$ python -q
>>> import numpy as np
>>> np.set_printoptions(precision=3, suppress=True, linewidth=160)
>>> def rnd(a):
...     return np.round(a, 3) + 0
... 
>>> E = np.load("layer15.npy")
>>> E
array([[ 0,  0,  1],
       [-2,  0,  0],
       [ 0,  0,  0],
       [-2,  0,  0],
       [ 0,  0,  0],
       [ 0,  0,  0]])
>>> # rows and columns are dependent
>>> E @ E.T
array([[1, 0, 0, 0, 0, 0],
       [0, 4, 0, 4, 0, 0],
       [0, 0, 0, 0, 0, 0],
       [0, 4, 0, 4, 0, 0],
       [0, 0, 0, 0, 0, 0],
       [0, 0, 0, 0, 0, 0]])
>>> E.T @ E
array([[8, 0, 0],
       [0, 0, 0],
       [0, 0, 1]])
>>> np.linalg.cond(E) > 100
np.True_
>>> np.argsort(-np.linalg.norm(E, axis=0).round(6), kind="stable")[:3]
array([0, 2, 1])
>>> [round(float(x), 3) for x in np.linalg.svd(E, compute_uv=False)[:3]]
[2.828, 1.0, 0.0]
>>> def softmax(z):
...     e = np.exp(z - z.max(axis=-1, keepdims=True))
...     return e / e.sum(axis=-1, keepdims=True)
... 
>>> rnd(softmax(10 * E[2]))
array([0.333, 0.333, 0.333])
>>> rnd(softmax(E[2] + -3))
array([0.333, 0.333, 0.333])
>>> S = E @ E.T / np.sqrt(3)
>>> rnd(softmax(S)[2] @ E)
array([-0.667,  0.   ,  0.167])
>>> softmax(S).round(6).argmax(axis=1)
array([0, 1, 0, 1, 0, 0])
>>> rnd(softmax(S + np.triu(np.full(S.shape, -np.inf), 1)))
array([[1.   , 0.   , 0.   , 0.   , 0.   , 0.   ],
       [0.09 , 0.91 , 0.   , 0.   , 0.   , 0.   ],
       [0.333, 0.333, 0.333, 0.   , 0.   , 0.   ],
       [0.045, 0.455, 0.045, 0.455, 0.   , 0.   ],
       [0.2  , 0.2  , 0.2  , 0.2  , 0.2  , 0.   ],
       [0.167, 0.167, 0.167, 0.167, 0.167, 0.167]])
>>> W0 = np.load("m.npy")
>>> W0
array([[ 2,  3,  4,  3,  4,  2,  1,  4],
       [ 4,  5,  6,  5,  6,  4,  3,  6],
       [ 0,  1,  2,  1,  2,  0, -1,  2],
       [ 0,  1,  2,  1,  2,  0, -1,  2],
       [ 1,  2,  3,  2,  3,  1,  0,  3],
       [ 3,  4,  5,  4,  5,  3,  2,  5],
       [ 3,  4,  5,  4,  5,  3,  2,  5],
       [ 4,  5,  6,  5,  6,  4,  3,  6],
       [ 1,  2,  3,  2,  3,  1,  0,  3],
       [ 1,  2,  3,  2,  3,  1,  0,  3]])
>>> # columns 1 and 3 are equal
>>> np.argsort(-np.linalg.norm(W0, axis=0).round(6), kind="stable")[:3]
array([2, 4, 7])
>>> np.linalg.cond(W0) > 100
np.True_
>>> U, s, vt = np.linalg.svd(W0)
>>> np.argmax(s[:-1] / (s[1:] + 1e-6)) + 1
np.int64(2)
>>> out = U[:, :2] @ np.diag(s[:2]) @ vt[:2]
>>> rnd(np.abs(W0 - out).max())
np.float64(0.0)
>>> data = np.loadtxt("case7.csv", delimiter=",")
>>> data
array([[-0.845,  0.831,  0.166, -0.201,  0.887, -0.194],
       [ 2.335, -2.675, -0.61 ,  0.532, -2.659,  0.543],
       [-1.645,  1.837,  0.424, -0.347,  1.786, -0.376],
       [-1.622,  1.818,  0.431, -0.378,  1.781, -0.396],
       [-0.896,  0.878,  0.176, -0.256,  0.791, -0.119],
       [-1.668,  1.863,  0.38 , -0.429,  1.764, -0.38 ],
       [-0.864,  0.934,  0.154, -0.092,  0.892, -0.269],
       [ 1.673, -1.736, -0.377,  0.435, -1.879,  0.349],
       [ 0.075,  0.081,  0.017,  0.035, -0.054,  0.013],
       [ 2.345, -2.626, -0.558,  0.575, -2.629,  0.642],
       [ 1.576, -1.744, -0.437,  0.38 , -1.783,  0.405],
       [ 1.605, -1.766, -0.475,  0.412, -1.842,  0.445],
       [ 2.344, -2.715, -0.647,  0.634, -2.696,  0.535],
       [ 0.787, -0.876, -0.109,  0.151, -0.917,  0.14 ],
       [ 0.785, -0.864, -0.186,  0.305, -0.876,  0.186],
       [ 2.309, -2.6  , -0.626,  0.631, -2.669,  0.576],
       [-2.472,  2.719,  0.615, -0.641,  2.694, -0.595],
       [ 1.603, -1.791, -0.415,  0.485, -1.781,  0.385],
       [ 2.384, -2.714, -0.616,  0.523, -2.698,  0.525],
       [ 2.396, -2.721, -0.498,  0.648, -2.762,  0.594],
       [ 1.61 , -1.783, -0.347,  0.4  , -1.863,  0.355],
       [-1.546,  1.818,  0.462, -0.349,  1.856, -0.447],
       [ 0.811, -1.012, -0.151,  0.151, -0.923,  0.274],
       [-0.862,  0.826,  0.198, -0.228,  0.91 , -0.098],
       [-0.151, -0.017,  0.099, -0.04 , -0.003,  0.075],
       [ 0.774, -0.898, -0.189,  0.219, -0.866,  0.247],
       [-2.404,  2.688,  0.625, -0.598,  2.774, -0.666],
       [-2.471,  2.623,  0.529, -0.721,  2.677, -0.488],
       [ 2.473, -2.687, -0.573,  0.602, -2.775,  0.595],
       [ 1.606, -1.811, -0.446,  0.405, -1.842,  0.485],
       [ 1.567, -1.808, -0.395,  0.37 , -1.744,  0.323],
       [ 2.434, -2.727, -0.584,  0.617, -2.68 ,  0.562]])
>>> cen = data - data.mean(axis=0)
>>> V = np.linalg.svd(cen)[2][:1]
>>> out = cen - cen @ V.T @ V
>>> rnd(np.diag(V.T @ V))
array([0.273, 0.337, 0.017, 0.017, 0.34 , 0.016])
>>> rnd(np.cov(cen @ V.T, rowvar=False))
np.float64(10.538)
>>> np.linalg.norm(out, axis=1).round(6).argmax()
np.int64(27)
>>> rnd(np.linalg.norm(out) / np.linalg.norm(cen))
np.float64(0.033)
